In [1]: import numpy as np

In [2]: from numpy import linalg as LA

In [3]: np.set_printoptions(precision=2, suppress=True, linewidth=200)

In [4]: def rnd(a):
   ...:     return np.round(a, 2) + 0
   ...: 

In [5]: K = np.loadtxt("a.csv", delimiter=",")

In [6]: K
Out[6]: 
array([[ 0.,  4.,  0.,  0.,  0.,  0.,  0.],
       [ 4.,  0.,  4.,  0.,  0.,  0.,  0.],
       [ 0.,  4., -2.,  4.,  0.,  0.,  0.],
       [ 0.,  0.,  4.,  0.,  4.,  0.,  0.],
       [ 0.,  0.,  0.,  4.,  1.,  4.,  0.],
       [ 0.,  0.,  0.,  0.,  4., -1.,  4.],
       [ 0.,  0.,  0.,  0.,  0.,  4.,  2.]])

In [7]: # equal to its transpose

In [8]: T = np.stack([K, -1 * K, K[::-1]])

In [9]: np.einsum("bij,cij->bc", T, T)
Out[9]: 
array([[ 202., -202.,   64.],
       [-202.,  202.,  -64.],
       [  64.,  -64.,  202.]])

In [10]: LA.matrix_rank(T)
Out[10]: array([7, 7, 7])

In [11]: T.sum(axis=0)
Out[11]: 
array([[ 0.,  0.,  0.,  0.,  0.,  4.,  2.],
       [ 0.,  0.,  0.,  0.,  4., -1.,  4.],
       [ 0.,  0.,  0.,  4.,  1.,  4.,  0.],
       [ 0.,  0.,  4.,  0.,  4.,  0.,  0.],
       [ 0.,  4., -2.,  4.,  0.,  0.,  0.],
       [ 4.,  0.,  4.,  0.,  0.,  0.,  0.],
       [ 0.,  4.,  0.,  0.,  0.,  0.,  0.]])

In [12]: rnd(LA.norm(T, axis=(1, 2)))
Out[12]: array([14.21, 14.21, 14.21])

In [13]: T.shape
Out[13]: (3, 7, 7)

In [14]: def softmax(z):
    ...:     e = np.exp(z - z.max(axis=-1, keepdims=True))
    ...:     return e / e.sum(axis=-1, keepdims=True)
    ...: 

In [15]: rnd(softmax(K).sum(axis=1))
Out[15]: array([1., 1., 1., 1., 1., 1., 1.])

In [16]: scores = K @ K.T / np.sqrt(7)

In [17]: rnd(softmax(scores)[2] @ K)
Out[17]: array([ 0.,  4., -2.,  4.,  0.,  0.,  0.])

In [18]: rnd(softmax(scores + np.triu(np.full(scores.shape, -np.inf), 1)))
Out[18]: 
array([[1.  , 0.  , 0.  , 0.  , 0.  , 0.  , 0.  ],
       [0.  , 1.  , 0.  , 0.  , 0.  , 0.  , 0.  ],
       [0.  , 0.  , 1.  , 0.  , 0.  , 0.  , 0.  ],
       [0.  , 0.  , 0.  , 1.  , 0.  , 0.  , 0.  ],
       [0.  , 0.  , 0.  , 0.  , 1.  , 0.  , 0.  ],
       [0.  , 0.  , 0.  , 0.  , 0.  , 1.  , 0.  ],
       [0.  , 0.  , 0.  , 0.  , 0.18, 0.  , 0.82]])
